% python3 -q
>>> import numpy as np
>>> import numpy.linalg as la
>>> np.set_printoptions(precision=2, suppress=True, linewidth=120, floatmode="fixed")
>>> rnd = lambda a: np.round(a, 2) + 0
>>> M2 = np.array([[2], [3], [3], [0]])
>>> C = np.array([[2, 3, 1]])
>>> rng = np.random.default_rng(51913)
>>> data = M2 @ C + 0.3 * rng.normal(size=(4, 3))
>>> rnd(data)
array([[ 3.95,  5.91,  2.22],
       [ 5.82,  9.16,  3.15],
       [ 5.55,  8.98,  2.66],
       [ 0.34,  0.24, -0.20]])
>>> hat = data @ la.solve(data.T @ data, data.T)
>>> rnd(hat)
array([[ 0.71,  0.38, -0.21,  0.12],
       [ 0.38,  0.49,  0.28, -0.16],
       [-0.21,  0.28,  0.85,  0.09],
       [ 0.12, -0.16,  0.09,  0.95]])
>>> rnd(np.trace(hat))
np.float64(3.0)
>>> rnd(np.diag(hat))
array([0.71, 0.49, 0.85, 0.95])
>>> rnd((np.eye(4) - hat) @ data)
array([[0.00, 0.00, 0.00],
       [0.00, 0.00, 0.00],
       [0.00, 0.00, 0.00],
       [0.00, 0.00, 0.00]])
>>> np.allclose(hat @ hat, hat)
True
>>> rnd(hat @ data[:, 1])
array([5.91, 9.16, 8.98, 0.24])
>>> M2 = np.c_[data[:, :2] @ np.array([[2, 1], [3, 1]]), np.array([-3, -3, 1, 2])]
>>> rnd(M2)
array([[25.64,  9.86, -3.00],
       [39.10, 14.97, -3.00],
       [38.04, 14.53,  1.00],
       [ 1.42,  0.59,  2.00]])
>>> la.matrix_rank(M2)
np.int64(3)
>>> la.matrix_rank(np.c_[data, M2])
np.int64(4)
>>> rnd(la.norm(M2 - data @ la.lstsq(data, M2)[0], axis=0))
array([0.00, 0.00, 0.48])
>>> np.argsort(-la.norm(data, axis=0).round(6), kind="stable")[:3]
array([1, 0, 2])
>>> rnd(la.norm(data, 2) / la.norm(data))
np.float64(1.0)
>>> round(np.log10(la.cond(data)))
2
>>> r0, v = data[1], data[3]
>>> rnd(r0 @ v)
np.float64(3.6)
>>> pr = (r0 @ v) / (r0 @ r0) * r0
>>> rnd(pr)
array([0.16, 0.26, 0.09])
>>> rnd(la.norm(r0 + v) ** 2 + la.norm(r0 - v) ** 2)
np.float64(255.55)
>>> la.matrix_rank(np.outer(r0, v))
np.int64(1)
>>> Uu, s, Vt = la.svd(data)
>>> np.argmax(s[:-1] / (s[1:] + 1e-6)) + 1
np.int64(1)
>>> rnd(s)
array([17.36,  0.48,  0.25])
>>> M2 = Uu[:, :1] @ np.diag(s[:1]) @ Vt[:1]
>>> rnd(np.abs(data - M2).max())
np.float64(0.29)
>>> la.matrix_rank(data, rtol=0.05)
np.int64(1)
>>> m1 = np.array([[8, 0, 0, 0, 0, 0, 0],
...     [2, 7, 0, 0, 0, 0, 0],
...     [3, 7, 1, 0, 0, 0, 0],
...     [7, 7, 9, 8, 0, 0, 0],
...     [9, 2, 2, 5, 2, 0, 0],
...     [3, 8, 6, 2, 1, 7, 0],
...     [5, 3, 5, 5, 2, 6, 8]])
>>> m1
array([[8, 0, 0, 0, 0, 0, 0],
       [2, 7, 0, 0, 0, 0, 0],
       [3, 7, 1, 0, 0, 0, 0],
       [7, 7, 9, 8, 0, 0, 0],
       [9, 2, 2, 5, 2, 0, 0],
       [3, 8, 6, 2, 1, 7, 0],
       [5, 3, 5, 5, 2, 6, 8]])
>>> # triangular, det is the product of the diagonal
>>> M2 = m1[0, 0] * m1[1:] - np.outer(m1[1:, 0], m1[0])
>>> M2
array([[ 0, 56,  0,  0,  0,  0,  0],
       [ 0, 56,  8,  0,  0,  0,  0],
       [ 0, 56, 72, 64,  0,  0,  0],
       [ 0, 16, 16, 40, 16,  0,  0],
       [ 0, 64, 48, 16,  8, 56,  0],
       [ 0, 24, 40, 40, 16, 48, 64]])
>>> np.flatnonzero(~M2.round(6).any(axis=1))
array([], dtype=int64)
>>> rnd(m1[:, 0] / m1[0, 0])
array([1.00, 0.25, 0.38, 0.88, 1.12, 0.38, 0.62])
